>>> import numpy as np
>>> np.set_printoptions(suppress=True, linewidth=100)
>>> rd = lambda a: np.round(a, 2) + 0
>>> J = np.array([[0, 0, 0, 0, 0, 1],
...     [0, 0, 0, 0, 1, 0],
...     [1, 0, 0, 0, 0, 0],
...     [0, 0, 1, 0, 0, 0],
...     [0, 0, 0, 1, 0, 0],
...     [0, 1, 0, 0, 0, 0]])
>>> r0, r1 = J[0], J[1]
>>> r0 @ r0
np.int64(1)
>>> pr = (r0 @ r1) / (r0 @ r0) * r0
>>> np.outer(r0, r1)
array([[0, 0, 0, 0, 0, 0],
       [0, 0, 0, 0, 0, 0],
       [0, 0, 0, 0, 0, 0],
       [0, 0, 0, 0, 0, 0],
       [0, 0, 0, 0, 0, 0],
       [0, 0, 0, 0, 1, 0]])
>>> np.linalg.matrix_rank(np.outer(r0, r1))
np.int64(1)
>>> r1 - pr
array([0., 0., 0., 0., 1., 0.])
>>> rd(np.linalg.norm(J, 1)), rd(np.linalg.norm(J, np.inf))
(np.float64(1.0), np.float64(1.0))
>>> rd(np.linalg.norm(J) ** 2 / np.linalg.norm(J, 2) ** 2)
np.float64(6.0)
>>> rd(np.linalg.norm(J, axis=1))
array([1., 1., 1., 1., 1., 1.])
>>> rd(np.linalg.norm(J, 2))
np.float64(1.0)
>>> J[5] @ J[2]
np.int64(0)
>>> np.allclose(J @ J.T, J.T @ J)
True
>>> rd(np.linalg.det(J))
np.float64(-1.0)
>>> (J - J.T) / 2
array([[ 0. ,  0. , -0.5,  0. ,  0. ,  0.5],
       [ 0. ,  0. ,  0. ,  0. ,  0.5, -0.5],
       [ 0.5,  0. ,  0. , -0.5,  0. ,  0. ],
       [ 0. ,  0. ,  0.5,  0. , -0.5,  0. ],
       [ 0. , -0.5,  0. ,  0.5,  0. ,  0. ],
       [-0.5,  0.5,  0. ,  0. ,  0. ,  0. ]])
>>> np.linalg.matrix_power(J, 4)
array([[0, 0, 0, 1, 0, 0],
       [1, 0, 0, 0, 0, 0],
       [0, 0, 0, 0, 1, 0],
       [0, 1, 0, 0, 0, 0],
       [0, 0, 0, 0, 0, 1],
       [0, 0, 1, 0, 0, 0]])
>>> rd(np.sort(np.abs(np.linalg.eigvals(J))))
array([1., 1., 1., 1., 1., 1.])
>>> (J + J.T) / 2
array([[0. , 0. , 0.5, 0. , 0. , 0.5],
       [0. , 0. , 0. , 0. , 0.5, 0.5],
       [0.5, 0. , 0. , 0.5, 0. , 0. ],
       [0. , 0. , 0.5, 0. , 0.5, 0. ],
       [0. , 0.5, 0. , 0.5, 0. , 0. ],
       [0.5, 0.5, 0. , 0. , 0. , 0. ]])
>>> rd(np.abs(np.linalg.eigvals(J)).max())
np.float64(1.0)
>>> np.trace(J)
np.int64(0)
